$ ipython --no-banner

In [1]: import numpy as np

In [2]: from numpy import linalg as LA

In [3]: np.set_printoptions(suppress=True, linewidth=100)

In [4]: rd = lambda a: np.round(a, 2) + 0

In [5]: M = np.load("w.npy")

In [6]: rd(M)
Out[6]: 
array([[0.25, 0.  , 0.  , 0.25, 0.  , 0.25, 0.  , 0.25, 0.  , 0.  ],
       [0.  , 0.5 , 0.  , 0.  , 0.  , 0.  , 0.  , 0.  , 0.  , 0.5 ],
       [0.  , 0.  , 1.  , 0.  , 0.  , 0.  , 0.  , 0.  , 0.  , 0.  ],
       [0.  , 0.  , 0.  , 0.5 , 0.25, 0.  , 0.25, 0.  , 0.  , 0.  ],
       [0.  , 0.  , 0.33, 0.33, 0.33, 0.  , 0.  , 0.  , 0.  , 0.  ],
       [0.  , 0.  , 0.2 , 0.2 , 0.2 , 0.2 , 0.  , 0.  , 0.2 , 0.  ],
       [0.  , 0.  , 0.  , 0.2 , 0.2 , 0.2 , 0.2 , 0.  , 0.2 , 0.  ],
       [0.  , 0.  , 0.  , 0.  , 0.  , 0.25, 0.25, 0.25, 0.25, 0.  ],
       [0.17, 0.  , 0.  , 0.  , 0.  , 0.17, 0.  , 0.17, 0.33, 0.17],
       [0.  , 0.  , 0.25, 0.25, 0.  , 0.  , 0.  , 0.  , 0.  , 0.5 ]])

In [7]: # rows sum to 1

In [8]: left, sv, Vh = LA.svd(M, full_matrices=False)

In [9]: rd(left.T @ M @ Vh.T)
Out[9]: 
array([[1.18, 0.  , 0.  , 0.  , 0.  , 0.  , 0.  , 0.  , 0.  , 0.  ],
       [0.  , 0.92, 0.  , 0.  , 0.  , 0.  , 0.  , 0.  , 0.  , 0.  ],
       [0.  , 0.  , 0.8 , 0.  , 0.  , 0.  , 0.  , 0.  , 0.  , 0.  ],
       [0.  , 0.  , 0.  , 0.66, 0.  , 0.  , 0.  , 0.  , 0.  , 0.  ],
       [0.  , 0.  , 0.  , 0.  , 0.4 , 0.  , 0.  , 0.  , 0.  , 0.  ],
       [0.  , 0.  , 0.  , 0.  , 0.  , 0.32, 0.  , 0.  , 0.  , 0.  ],
       [0.  , 0.  , 0.  , 0.  , 0.  , 0.  , 0.29, 0.  , 0.  , 0.  ],
       [0.  , 0.  , 0.  , 0.  , 0.  , 0.  , 0.  , 0.14, 0.  , 0.  ],
       [0.  , 0.  , 0.  , 0.  , 0.  , 0.  , 0.  , 0.  , 0.11, 0.  ],
       [0.  , 0.  , 0.  , 0.  , 0.  , 0.  , 0.  , 0.  , 0.  , 0.05]])

In [10]: left.shape, sv.shape, Vh.shape
Out[10]: ((10, 10), (10,), (10, 10))

In [11]: (sv > 1e-8).sum()
Out[11]: np.int64(10)

In [12]: np.allclose(left * sv @ Vh, M)
Out[12]: True

In [13]: rd(Vh @ Vh.T)
Out[13]: 
array([[1., 0., 0., 0., 0., 0., 0., 0., 0., 0.],
       [0., 1., 0., 0., 0., 0., 0., 0., 0., 0.],
       [0., 0., 1., 0., 0., 0., 0., 0., 0., 0.],
       [0., 0., 0., 1., 0., 0., 0., 0., 0., 0.],
       [0., 0., 0., 0., 1., 0., 0., 0., 0., 0.],
       [0., 0., 0., 0., 0., 1., 0., 0., 0., 0.],
       [0., 0., 0., 0., 0., 0., 1., 0., 0., 0.],
       [0., 0., 0., 0., 0., 0., 0., 1., 0., 0.],
       [0., 0., 0., 0., 0., 0., 0., 0., 1., 0.],
       [0., 0., 0., 0., 0., 0., 0., 0., 0., 1.]])

In [14]: rd(np.cumsum(sv ** 2) / np.sum(sv ** 2))
Out[14]: array([0.38, 0.61, 0.78, 0.9 , 0.94, 0.97, 0.99, 1.  , 1.  , 1.  ])
